% ipython --no-banner

In [1]: import numpy as np

In [2]: import numpy.linalg as la

In [3]: np.set_printoptions(precision=2, suppress=True, linewidth=200)

In [4]: rd = lambda a: np.round(a, 2) + 0

In [5]: X = np.array([[0.0, 0.0, 3.0, -2.0],
   ...:     [0.0, 0.0, -2.0, -3.0],
   ...:     [3.0, -2.0, 0.0, 0.0],
   ...:     [-2.0, -3.0, 0.0, 0.0]])

In [6]: # symmetric

In [7]: rng = np.random.default_rng(3226)

In [8]: lab = rng.permutation(4)

In [9]: other = X[:, lab] * rng.choice([-1, 1], 4)

In [10]: other
Out[10]: 
array([[-3., -0., -0.,  2.],
       [ 2., -0., -0.,  3.],
       [-0.,  2., -3., -0.],
       [-0.,  3.,  2., -0.]])

In [11]: Uu, _, Vt = la.svd(X.T @ other)

In [12]: rd(la.lstsq(X, other)[0])
Out[12]: 
array([[ 0.,  0., -1.,  0.],
       [ 0., -1.,  0.,  0.],
       [-1.,  0.,  0.,  0.],
       [ 0.,  0.,  0., -1.]])

In [13]: Uu @ Vt
Out[13]: 
array([[ 0.,  0., -1.,  0.],
       [ 0., -1.,  0.,  0.],
       [-1.,  0.,  0.,  0.],
       [ 0.,  0.,  0., -1.]])

In [14]: hat = np.triu(np.array([[4, -4, -4, 5], [-2, -3, -3, -4], [1, -1, 1, 1], [-3, -5, 0, -4]]), 1) + np.eye(4)

In [15]: other = hat @ X @ la.inv(hat)

In [16]: la.matrix_rank(other)
Out[16]: np.int64(4)

In [17]: other
Out[17]: 
array([[ -22.,  -95., -362.,  102.],
       [  -1.,   14.,   36.,   22.],
       [   1.,   -1.,    1.,  -10.],
       [  -2.,  -11.,  -41.,    7.]])

In [18]: A = np.eye(6, dtype=int)[rng.permutation(6)] * np.array([0, -2, 2, -3, -2, -2])

In [19]: A
Out[19]: 
array([[ 0,  0,  2,  0,  0,  0],
       [ 0,  0,  0, -3,  0,  0],
       [ 0, -2,  0,  0,  0,  0],
       [ 0,  0,  0,  0,  0, -2],
       [ 0,  0,  0,  0,  0,  0],
       [ 0,  0,  0,  0, -2,  0]])

In [20]: # looks like rank 5

In [21]: la.lstsq(A[:-1].T, A[-1])[2]
Out[21]: np.int32(4)

In [22]: np.allclose(A[:-1].T @ la.lstsq(A[:-1].T, A[-1])[0], A[-1])
Out[22]: False

In [23]: np.unique(A.round(6), axis=0).shape
Out[23]: (6, 6)

In [24]: s = 5 * 0.7 ** np.arange(5)

In [25]: O, _ = la.qr(np.array([[-0.8, 0.3, 0.1, -1.0, -0.4],
    ...:     [-1.1, -0.6, -1.3, -0.4, 0.4],
    ...:     [-1.4, 0.9, 0.0, 0.1, 0.1],
    ...:     [-0.1, 0.9, 2.6, -0.8, 0.2],
    ...:     [-1.7, 1.2, 0.1, -0.7, -0.8]]))

In [26]: m1 = rng.normal(size=(18, 5)) * s @ O

In [27]: rd(m1)
Out[27]: 
array([[-2.75, -0.41, -1.87,  1.6 , -2.25],
       [ 0.73,  1.3 , -0.74,  3.39, -2.63],
       [ 0.14, -2.46, -3.26,  4.09, -2.22],
       [-3.49,  0.31,  1.27,  1.72, -2.75],
       [-2.  , -4.27, -0.36,  1.17, -3.04],
       [-0.57, -3.77,  3.27, -0.74,  0.88],
       [-3.53, -4.52,  4.6 , -2.76,  1.87],
       [ 4.05, -1.36, -2.51, -3.55,  2.33],
       [ 2.33, -0.78,  2.77, -0.07,  5.29],
       [-1.48, -3.72,  0.02,  1.89,  1.99],
       [-2.16, -4.22,  2.05, -3.06,  3.42],
       [-1.42,  0.86,  2.3 ,  1.21, -3.69],
       [-6.93, -6.66,  5.88,  0.28, -4.29],
       [ 4.43,  7.58, -2.34,  0.4 ,  0.7 ],
       [-0.5 ,  4.1 , -2.88, -3.25, -0.99],
       [ 3.96,  2.72, -2.64, -2.91,  4.6 ],
       [ 1.22,  4.07, -5.05,  3.96, -5.75],
       [ 1.35, -0.52,  0.57, -0.17,  1.23]])

In [28]: lab = m1[:, 4] > np.median(m1[:, 4])

In [29]: r0 = m1[lab].mean(axis=0) - m1[~lab].mean(axis=0)

In [30]: np.argsort(-np.abs(r0).round(6), kind="stable")
Out[30]: array([4, 3, 0, 2, 1])

In [31]: lab.astype(int)
Out[31]: array([0, 0, 0, 0, 0, 1, 1, 1, 1, 1, 1, 0, 0, 1, 0, 1, 0, 1])

In [32]: Xs = m1 - m1.mean(axis=0)

In [33]: vecs = la.svd(Xs)[2][:2]

In [34]: other = Xs - Xs @ vecs.T @ vecs

In [35]: rd(np.diag(vecs.T @ vecs))
Out[35]: array([0.35, 0.49, 0.29, 0.25, 0.62])

In [36]: rd((Xs @ vecs.T).std(axis=0))
Out[36]: array([4.8 , 3.85])

In [37]: rd(la.norm(other) / la.norm(Xs))
Out[37]: np.float64(0.4)

In [38]: rd(other.std(axis=0))
Out[38]: array([1.03, 1.33, 1.41, 1.43, 0.74])

In [39]: basis = np.array([[2, 1, 2, -1, 2], [2, 0, 2, 0, -2], [-1, 0, 2, 1, 1]])

In [40]: F = rng.normal(size=(25, 3)) @ basis + np.array([3, 3, 2, 0, -3])

In [41]: rd(F)
Out[41]: 
array([[  1.34,   2.14,  -0.05,   0.73,  -4.8 ],
       [  4.05,   3.43,  -1.35,  -1.9 ,  -2.34],
       [  2.26,   2.9 ,   6.02,   1.69,  -2.67],
       [  0.73,   1.64,  -0.4 ,   1.32,  -6.18],
       [  1.63,   3.5 ,   0.58,  -0.51,   0.36],
       [  4.14,   2.77,   3.6 ,   0.38,  -5.06],
       [  7.3 ,   3.06,   7.2 ,   0.24,  -7.07],
       [  7.38,   3.62,   4.74,  -1.16,  -4.92],
       [ -1.48,   2.33,   0.65,   1.71,  -1.21],
       [  2.11,   1.51,  -2.44,   0.31,  -8.08],
       [  7.  ,   2.45,   3.4 ,  -0.32,  -9.22],
       [  1.76,   2.33,   5.2 ,   2.15,  -4.44],
       [  6.04,   2.8 ,   9.99,   1.85,  -6.83],
       [  0.17,   2.56,   1.75,   1.3 ,  -1.92],
       [  1.33,   3.33,   8.25,   2.32,  -0.03],
       [  5.1 ,   3.06,   3.17,  -0.37,  -4.86],
       [  2.77,   2.68,   0.82,   0.  ,  -4.05],
       [  1.72,   2.96,   4.14,   1.18,  -1.89],
       [ -0.44,   2.16,  -3.46,   0.16,  -2.91],
       [  4.57,   4.71,   6.03,  -0.89,   2.26],
       [  1.1 ,   2.85,   0.01,   0.12,  -1.69],
       [  4.22,   3.73,   2.92,  -0.82,  -1.32],
       [  4.21,   0.97,   4.59,   2.49, -12.32],
       [  5.02,   2.34,   2.77,   0.24,  -7.65],
       [ -2.  ,   2.7 ,  -0.56,   1.11,   0.8 ]])

In [42]: rd(la.norm(F[14] - F[13]))
Out[42]: np.float64(6.99)

In [43]: rd(la.norm(F, axis=0))
Out[43]: array([19.29, 14.22, 21.34,  6.27, 25.85])

In [44]: rd(F[14] @ F[13])
Out[44]: np.float64(26.26)

In [45]: rd(la.norm(F[14], 1)), rd(la.norm(F[14], np.inf))
Out[45]: (np.float64(15.25), np.float64(8.25))

In [46]: rd(la.norm(F) ** 2 / la.norm(F, 2) ** 2)
Out[46]: np.float64(1.32)

In [47]: rd(la.norm(F, "nuc"))
Out[47]: np.float64(70.44)

In [48]: rd(la.norm(F, 1)), rd(la.norm(F, np.inf))
Out[48]: (np.float64(104.87), np.float64(27.52))

In [49]: Xs = F - F.mean(axis=0)

In [50]: Uu, s, Vt = la.svd(Xs, full_matrices=False)

In [51]: np.abs(Vt[0]).argmax()
Out[51]: np.int64(4)

In [52]: np.searchsorted(np.cumsum(s ** 2) / (s ** 2).sum(), 0.9) + 1
Out[52]: np.int64(3)

In [53]: D = la.norm(F[:, None] - F[None], axis=-1)

In [54]: np.unravel_index(D.round(6).argmax(), D.shape)
Out[54]: (np.int64(22), np.int64(24))

In [55]: la.matrix_rank(D ** 2)
Out[55]: np.int64(5)

In [56]: np.flatnonzero(D[16] < D.mean() / 2)
Out[56]: array([ 0,  5, 15, 16, 20])

In [57]: Uu, s, Vt = la.svd(F)

In [58]: vecs = Vt[:(s > 1e-8).sum()]

In [59]: x = F[16] + 3 * F[17] + rng.integers(2) * np.eye(5)[3]

In [60]: rd(x)
Out[60]: array([ 7.94, 11.56, 13.24,  4.54, -9.71])

In [61]: rd(np.diag(vecs.T @ vecs))
Out[61]: array([0.76, 0.99, 0.93, 0.36, 0.95])

In [62]: rd(vecs.T @ vecs)
Out[62]: 
array([[ 0.76,  0.04,  0.13, -0.39, -0.11],
       [ 0.04,  0.99, -0.02,  0.07,  0.02],
       [ 0.13, -0.02,  0.93,  0.21,  0.06],
       [-0.39,  0.07,  0.21,  0.36, -0.18],
       [-0.11,  0.02,  0.06, -0.18,  0.95]])

In [63]: M = np.load("test8.npy")

In [64]: M
Out[64]: 
array([[ 4.47,  2.47,  0.47,  3.  ],
       [-0.9 , -2.9 , -4.9 ,  3.  ],
       [ 3.23,  1.23, -0.77,  3.  ],
       [ 0.7 , -1.3 , -3.3 ,  3.  ],
       [-2.3 , -4.3 , -6.3 ,  3.  ],
       [ 3.17,  1.17, -0.83,  3.  ],
       [-1.29, -3.29, -5.29,  3.  ],
       [ 1.87, -0.13, -2.13,  3.  ],
       [ 3.91,  1.91, -0.09,  3.  ],
       [ 3.2 ,  1.2 , -0.8 ,  3.  ],
       [-1.34, -3.34, -5.34,  3.  ],
       [-1.27, -3.27, -5.27,  3.  ],
       [ 0.95, -1.05, -3.05,  3.  ],
       [ 3.46,  1.46, -0.54,  3.  ],
       [ 2.3 ,  0.3 , -1.7 ,  3.  ],
       [-1.26, -3.26, -5.26,  3.  ],
       [ 3.52,  1.52, -0.48,  3.  ]])

In [65]: # rank 2

In [66]: np.argsort(-la.norm(M, axis=0).round(6), kind="stable")[:3]
Out[66]: array([2, 3, 0])

In [67]: [round(float(x), 2) for x in la.svd(M, compute_uv=False)[:3]]
Out[67]: [19.1, 14.1, 0.0]

In [68]: la.cond(M) > 100
Out[68]: np.True_

In [69]: la.matrix_rank(M, rtol=0.1)
Out[69]: np.int64(2)

In [70]: other = np.array([[2, 1], [0, -3], [3, -3], [3, 0]])

In [71]: rd(np.einsum("ij->j", M))
Out[71]: array([ 22.42, -11.58, -45.58,  51.  ])

In [72]: E = np.loadtxt("case10.csv", delimiter=",")

In [73]: E
Out[73]: 
array([[ -3.11,   1.2 ,  19.62,  -1.95],
       [ 12.77,   4.57,  -7.74, -12.5 ],
       [ 12.94,   2.99, -14.78,   2.31],
       [ -4.35,   1.47,  11.27, -15.87],
       [ -6.72,  -5.21,  -9.84,  15.19],
       [  3.9 ,   3.39, -19.19,   2.23],
       [ 14.56,   8.86,   7.24,   7.56],
       [ 10.85,   4.48,  -9.62,  13.02],
       [ -5.14, -16.9 ,   9.37,   0.48],
       [ 11.14, -15.65,  -5.53,   0.61],
       [ -1.77,  17.85,   8.54,  -2.27],
       [-17.03,   7.95,   5.46,  -4.1 ],
       [ 11.59,  15.65,  -4.52,  -0.56],
       [ -5.11,   5.39,  18.52,  -1.38],
       [-10.4 ,   7.22, -15.39,   1.66],
       [ -8.07,   9.6 ,   4.63, -14.88],
       [ -4.89,   8.78,  -7.73, -15.47],
       [ -9.83, -13.38, -10.16,  -4.6 ],
       [ -8.33, -12.89,   8.88,   9.25],
       [ -0.74,  -4.41,   5.07, -18.82],
       [ -0.87,  18.6 ,   2.68,   6.8 ],
       [ 15.38, -10.06,   7.6 ,  -2.14],
       [  3.4 ,  -3.77, -15.68, -11.33],
       [  8.75,   6.69,   9.28,  13.88],
       [-10.14,   4.09, -12.65,  10.98],
       [-10.01,  -2.45, -14.53,   9.09],
       [-16.93,  -8.49,  -3.43,   5.45],
       [  8.04, -16.82,  -7.22,  -0.72],
       [ -6.56,  17.08,  -2.34,   7.74]])

In [74]: D = la.norm(E[:, None] - E[None], axis=-1)

In [75]: rd(la.norm(E, axis=1))
Out[75]: 
array([20.  , 20.  , 20.  , 20.  , 20.  , 20.  , 20.  , 20.  , 20.  , 20.  , 20.  , 20.  , 20.  , 20.  , 20.  , 20.  , 20.  , 20.  , 20.  , 20.  , 20.  , 20.  , 20.  , 20.  , 20.  , 20.  , 20.  ,
       20.01, 20.  ])

In [76]: np.unravel_index(D.round(6).argmax(), D.shape)
Out[76]: (np.int64(0), np.int64(5))

In [77]: D[13].round(6).argsort(kind="stable")[:4]
Out[77]: array([13,  0, 10,  3])

In [78]: rd(D[:5, :5])
Out[78]: 
array([[ 0.  , 33.52, 38.24, 16.28, 34.87],
       [33.52,  0.  , 16.47, 25.99, 35.31],
       [38.24, 16.47,  0.  , 36.2 , 25.38],
       [16.28, 25.99, 36.2 ,  0.  , 38.22],
       [34.87, 35.31, 25.38, 38.22,  0.  ]])

In [79]: other = np.array([[-2, 2], [1, -2], [-2, 2], [2, -1]])

In [80]: la.matrix_rank(np.vstack([X, other.T]))
Out[80]: np.int64(4)

In [81]: np.einsum("ik,kj->ji", X, other)
Out[81]: 
array([[-10.,  -2.,  -8.,   1.],
       [  8.,  -1.,  10.,   2.]])

In [82]: np.vstack([X, other.T]).shape
Out[82]: (6, 4)

In [83]: np.einsum("ij->j", X)
Out[83]: array([ 1., -5.,  1., -5.])

In [84]: Xs = E - E.mean(axis=0)

In [85]: vecs = la.svd(Xs)[2][:2]

In [86]: other = Xs - Xs @ vecs.T @ vecs

In [87]: rd(other.std(axis=0))
Out[87]: array([9.1 , 1.83, 4.03, 8.12])

In [88]: rd((Xs @ vecs.T).std(axis=0))
Out[88]: array([11.1 , 10.23])

In [89]: data = np.load("data.npy")

In [90]: data
Out[90]: 
array([[-3,  5,  0,  0,  0,  0],
       [ 0,  5,  0,  0,  0,  0],
       [-5, -4,  0,  0,  0,  0],
       [ 0,  0, -3,  5,  0,  0],
       [ 0,  0,  0,  5,  0,  0],
       [ 0,  0, -5, -4,  0,  0],
       [ 0,  0,  0,  0, -3,  5],
       [ 0,  0,  0,  0,  0,  5],
       [ 0,  0,  0,  0, -5, -4]])

In [91]: r0 = np.array([2, 1])

In [92]: np.polyval(r0, data[7])
Out[92]: array([ 1,  1,  1,  1,  1, 11])

In [93]: np.cross(data[7, :3], data[8, :3])
Out[93]: array([0, 0, 0])

In [94]: hat = data @ la.solve(data.T @ data, data.T)

In [95]: np.allclose(hat @ hat, hat)
Out[95]: True

In [96]: la.matrix_rank(np.eye(9) - hat)
Out[96]: np.int64(3)

In [97]: rd(la.eigvalsh(hat))
Out[97]: array([0., 0., 0., 1., 1., 1., 1., 1., 1.])

In [98]: np.trace(hat)
Out[98]: np.float64(6.0)

In [99]: rd(hat)
Out[99]: 
array([[ 0.72,  0.42,  0.17,  0.  ,  0.  ,  0.  ,  0.  ,  0.  ,  0.  ],
       [ 0.42,  0.38, -0.25,  0.  ,  0.  ,  0.  ,  0.  ,  0.  ,  0.  ],
       [ 0.17, -0.25,  0.9 ,  0.  ,  0.  ,  0.  ,  0.  ,  0.  ,  0.  ],
       [ 0.  ,  0.  ,  0.  ,  0.72,  0.42,  0.17,  0.  ,  0.  ,  0.  ],
       [ 0.  ,  0.  ,  0.  ,  0.42,  0.38, -0.25,  0.  ,  0.  ,  0.  ],
       [ 0.  ,  0.  ,  0.  ,  0.17, -0.25,  0.9 ,  0.  ,  0.  ,  0.  ],
       [ 0.  ,  0.  ,  0.  ,  0.  ,  0.  ,  0.  ,  0.72,  0.42,  0.17],
       [ 0.  ,  0.  ,  0.  ,  0.  ,  0.  ,  0.  ,  0.42,  0.38, -0.25],
       [ 0.  ,  0.  ,  0.  ,  0.  ,  0.  ,  0.  ,  0.17, -0.25,  0.9 ]])

In [100]: hat @ data[:, 1]
Out[100]: array([ 5.,  5., -4.,  0.,  0.,  0.,  0.,  0.,  0.])
